>>> import numpy as np
>>> from numpy import linalg as LA
>>> np.set_printoptions(precision=2, suppress=True, linewidth=120, sign=" ")
>>> mat = np.vander(np.arange(11) - 1, 4, increasing=True)
>>> mat
array([[  1,  -1,   1,  -1],
       [  1,   0,   0,   0],
       [  1,   1,   1,   1],
       [  1,   2,   4,   8],
       [  1,   3,   9,  27],
       [  1,   4,  16,  64],
       [  1,   5,  25, 125],
       [  1,   6,  36, 216],
       [  1,   7,  49, 343],
       [  1,   8,  64, 512],
       [  1,   9,  81, 729]])
>>> x0 = np.array([0, 3, 0, 1])
>>> mat @ (2 * x0)
array([  -8,    0,    8,   28,   72,  152,  280,  468,  728, 1072, 1512])
>>> mat * x0
array([[  0,  -3,   0,  -1],
       [  0,   0,   0,   0],
       [  0,   3,   0,   1],
       [  0,   6,   0,   8],
       [  0,   9,   0,  27],
       [  0,  12,   0,  64],
       [  0,  15,   0, 125],
       [  0,  18,   0, 216],
       [  0,  21,   0, 343],
       [  0,  24,   0, 512],
       [  0,  27,   0, 729]])
>>> x0 @ mat
Traceback (most recent call last):
  File "<python-input-8>", line 1, in <module>
    x0 @ mat
    ~~~^~~~~
ValueError: matmul: Input operand 1 has a mismatch in its core dimension 0, with gufunc signature (n?,k),(k,m?)->(n?,m?) (size 11 is different from 4)
>>> hat = mat @ LA.solve(mat.T @ mat, mat.T)
>>> np.round(LA.eigvalsh(hat), 2) + 0
array([ 0.,  0.,  0.,  0.,  0.,  0.,  0.,  1.,  1.,  1.,  1.])
>>> np.allclose(hat @ hat, hat)
True
>>> np.diag(hat)
array([ 0.79,  0.29,  0.29,  0.29,  0.24,  0.21,  0.24,  0.29,  0.29,  0.29,  0.79])
>>> hat @ mat[:, 0]
array([ 1.,  1.,  1.,  1.,  1.,  1.,  1.,  1.,  1.,  1.,  1.])
>>> U, sv, vt = LA.svd(mat)
>>> sv
array([ 996.78,   21.25,    2.16,    1.75])
>>> np.argmax(sv[:-1] / (sv[1:] + 1e-6)) + 1
np.int64(1)
>>> Y = U[:, :1] @ np.diag(sv[:1]) @ vt[:1]
>>> np.round(LA.norm(mat - Y, 2), 2), round(float(sv[1]), 2)
(np.float64(21.25), 21.25)
>>> LA.matrix_rank(Y)
np.int64(1)
>>> round(LA.norm(mat - Y) / LA.norm(mat), 2)
np.float64(0.02)
>>> F = np.loadtxt("mat.csv", delimiter=",")
>>> F
array([[ 5.,  1.,  4.,  3.,  1.,  3.,  5.,  4.,  0.,  4.,  3.,  3.,  4.],
       [ 0.,  0.,  2.,  0.,  5.,  5.,  5.,  2.,  0.,  5.,  2.,  0.,  2.],
       [ 0.,  0.,  1.,  4.,  1.,  4.,  4.,  3.,  4.,  0.,  2.,  5.,  5.],
       [ 0.,  0.,  0.,  1.,  5.,  0.,  0.,  2.,  3.,  5.,  1.,  2.,  0.],
       [ 0.,  0.,  0.,  0.,  0.,  1.,  5.,  5.,  1.,  5.,  4.,  0.,  3.],
       [ 0.,  0.,  0.,  0.,  0.,  3.,  1.,  2.,  1.,  1.,  1.,  1.,  0.],
       [ 0.,  0.,  0.,  0.,  0.,  0.,  2.,  5.,  5.,  4.,  1.,  1.,  5.],
       [ 0.,  0.,  0.,  0.,  0.,  0.,  0.,  1.,  0.,  5.,  0.,  5.,  5.],
       [ 0.,  0.,  0.,  0.,  0.,  0.,  0.,  0.,  1.,  2.,  1.,  4.,  5.],
       [ 0.,  0.,  0.,  0.,  0.,  0.,  0.,  0.,  0.,  0.,  2.,  1.,  1.],
       [ 0.,  0.,  0.,  0.,  0.,  0.,  0.,  0.,  0.,  0.,  3.,  0.,  4.],
       [ 0.,  0.,  0.,  0.,  0.,  0.,  0.,  0.,  0.,  0.,  0.,  1.,  5.],
       [ 0.,  0.,  0.,  0.,  0.,  0.,  0.,  0.,  0.,  0.,  0.,  0.,  1.]])
>>> th = np.radians(15)
>>> r_ = np.eye(4)
>>> r_[2, 2] = r_[0, 0] = np.cos(th)
>>> r_[2, 0], r_[0, 2] = -np.sin(th), np.sin(th)
>>> r_
array([[ 0.97,  0.  ,  0.26,  0.  ],
       [ 0.  ,  1.  ,  0.  ,  0.  ],
       [-0.26,  0.  ,  0.97,  0.  ],
       [ 0.  ,  0.  ,  0.  ,  1.  ]])
>>> Y = mat @ r_.T
>>> LA.svd(mat, compute_uv=False), LA.svd(Y, compute_uv=False)
(array([ 996.78,   21.25,    2.16,    1.75]), array([ 996.78,   21.25,    2.16,    1.75]))
>>> np.allclose(LA.norm(mat, axis=1), LA.norm(Y, axis=1))
True
>>> round(LA.det(r_), 2), np.round(np.trace(r_), 2)
(np.float64(1.0), np.float64(3.93))
